>>> import numpy as np
>>> np.set_printoptions(precision=2, suppress=True, linewidth=200)
>>> def rnd(a):
...     return np.round(a, 2) + 0
... 
>>> rng = np.random.default_rng(73882)
>>> mat = (rng.random((6, 6)) < 0.3) + np.eye(6)
>>> mat /= mat.sum(axis=1, keepdims=True)
>>> rnd(mat)
array([[0.33, 0.  , 0.33, 0.33, 0.  , 0.  ],
       [0.17, 0.33, 0.  , 0.17, 0.17, 0.17],
       [0.  , 0.  , 1.  , 0.  , 0.  , 0.  ],
       [0.  , 0.25, 0.  , 0.5 , 0.25, 0.  ],
       [0.25, 0.  , 0.25, 0.  , 0.25, 0.25],
       [0.  , 0.  , 0.  , 0.  , 0.5 , 0.5 ]])
>>> # rows sum to 1
>>> O, V = np.linalg.qr(mat[:, :5])[0], np.linalg.qr(mat[:, 5:])[0]
>>> sig = np.linalg.svd(O.T @ V, compute_uv=False)
>>> rnd(np.degrees(np.arccos(sig.clip(0, 1))))
array([8.5])
>>> rnd(np.linalg.norm(O @ O.T - V @ V.T, 2))
np.float64(1.0)
>>> rnd(sig)
array([0.99])
>>> (sig > 0.9).sum()
np.int64(1)
>>> M2 = np.linalg.inv(mat)
>>> rnd(np.linalg.det(mat) * M2)
array([[ 0.  ,  0.  ,  0.  ,  0.  ,  0.01, -0.01],
       [-0.01,  0.01,  0.  ,  0.  ,  0.  ,  0.  ],
       [ 0.  ,  0.  ,  0.  ,  0.  ,  0.  ,  0.  ],
       [ 0.01,  0.  ,  0.  ,  0.  , -0.01,  0.01],
       [-0.02, -0.01,  0.  ,  0.01,  0.03, -0.01],
       [ 0.02,  0.01,  0.  , -0.01, -0.03,  0.02]])
>>> (np.abs(M2) > 1e-9).astype(int)
array([[0, 0, 1, 0, 1, 1],
       [1, 1, 1, 0, 0, 1],
       [0, 0, 1, 0, 0, 0],
       [1, 0, 0, 0, 1, 1],
       [1, 1, 1, 1, 1, 1],
       [1, 1, 1, 1, 1, 1]])
>>> rnd(np.linalg.cond(mat))
np.float64(19.09)
>>> rnd(M2)
array([[ 0. ,  0. , -1. ,  0. ,  4. , -2. ],
       [-1.5,  3. ,  0.5,  0. ,  0. , -1. ],
       [ 0. ,  0. ,  1. ,  0. ,  0. ,  0. ],
       [ 3. ,  0. ,  0. ,  0. , -4. ,  2. ],
       [-4.5, -3. , -0.5,  4. ,  8. , -3. ],
       [ 4.5,  3. ,  0.5, -4. , -8. ,  5. ]])
>>> rnd(np.linalg.slogdet(mat)[0])
np.float64(1.0)
>>> rnd(mat @ M2)
array([[1., 0., 0., 0., 0., 0.],
       [0., 1., 0., 0., 0., 0.],
       [0., 0., 1., 0., 0., 0.],
       [0., 0., 0., 1., 0., 0.],
       [0., 0., 0., 0., 1., 0.],
       [0., 0., 0., 0., 0., 1.]])
>>> rnd(np.linalg.inv(M2))
array([[0.33, 0.  , 0.33, 0.33, 0.  , 0.  ],
       [0.17, 0.33, 0.  , 0.17, 0.17, 0.17],
       [0.  , 0.  , 1.  , 0.  , 0.  , 0.  ],
       [0.  , 0.25, 0.  , 0.5 , 0.25, 0.  ],
       [0.25, 0.  , 0.25, 0.  , 0.25, 0.25],
       [0.  , 0.  , 0.  , 0.  , 0.5 , 0.5 ]])
